% ipython --no-banner

In [1]: import numpy as np

In [2]: np.set_printoptions(precision=1, suppress=True, linewidth=100)

In [3]: X = np.load("case17.npy")

In [4]: print(X)
[[ 3  2  3  2  4  2  3  4  2]
 [ 1  0  1  0  2  0  1  2  0]
 [ 2  1  2  1  3  1  2  3  1]
 [-1 -2 -1 -2  0 -2 -1  0 -2]
 [ 3  2  3  2  4  2  3  4  2]
 [ 0 -1  0 -1  1 -1  0  1 -1]
 [ 1  0  1  0  2  0  1  2  0]
 [-1 -2 -1 -2  0 -2 -1  0 -2]
 [ 2  1  2  1  3  1  2  3  1]
 [-1 -2 -1 -2  0 -2 -1  0 -2]]

In [5]: np.linalg.rank(X)
Traceback (most recent call last):
  Cell In[5], line 1
    np.linalg.rank(X)
AttributeError: module 'numpy.linalg' has no attribute 'rank'


In [6]: print(np.diff(X, axis=0))
[[-2 -2 -2 -2 -2 -2 -2 -2 -2]
 [ 1  1  1  1  1  1  1  1  1]
 [-3 -3 -3 -3 -3 -3 -3 -3 -3]
 [ 4  4  4  4  4  4  4  4  4]
 [-3 -3 -3 -3 -3 -3 -3 -3 -3]
 [ 1  1  1  1  1  1  1  1  1]
 [-2 -2 -2 -2 -2 -2 -2 -2 -2]
 [ 3  3  3  3  3  3  3  3  3]
 [-3 -3 -3 -3 -3 -3 -3 -3 -3]]

In [7]: np.zeros(10, 9)
Traceback (most recent call last):
  Cell In[7], line 1
    np.zeros(10, 9)
TypeError: Cannot interpret '9' as a data type


In [8]: print(np.linalg.cond(X) > 100)
True

In [9]: print([round(float(x), 1) for x in np.linalg.svd(X, compute_uv=False)[:3]])
[16.1, 6.7, 0.0]

In [10]: print(round(float(np.linalg.norm(X, 2) / np.linalg.norm(X)), 1))
0.9

In [11]: other = X / np.linalg.norm(X, axis=1)
Traceback (most recent call last):
  Cell In[11], line 1
    other = X / np.linalg.norm(X, axis=1)
ValueError: operands could not be broadcast together with shapes (10,9) (10,) 


In [12]: other = X / np.linalg.norm(X, axis=1, keepdims=True)

In [13]: cov = other @ other.T

In [14]: print(np.argwhere(np.triu(np.abs(cov) > 0.95, 1)))
[[0 2]
 [0 4]
 [0 8]
 [1 6]
 [2 4]
 [2 8]
 [3 7]
 [3 9]
 [4 8]
 [7 9]]

In [15]: print((cov - 2 * np.eye(10)).round(6).argmax(axis=1))
[4 6 8 7 0 3 1 3 2 3]

In [16]: print(cov[6])
[ 0.9  1.   0.9 -0.2  0.9  0.5  1.  -0.2  0.9 -0.2]
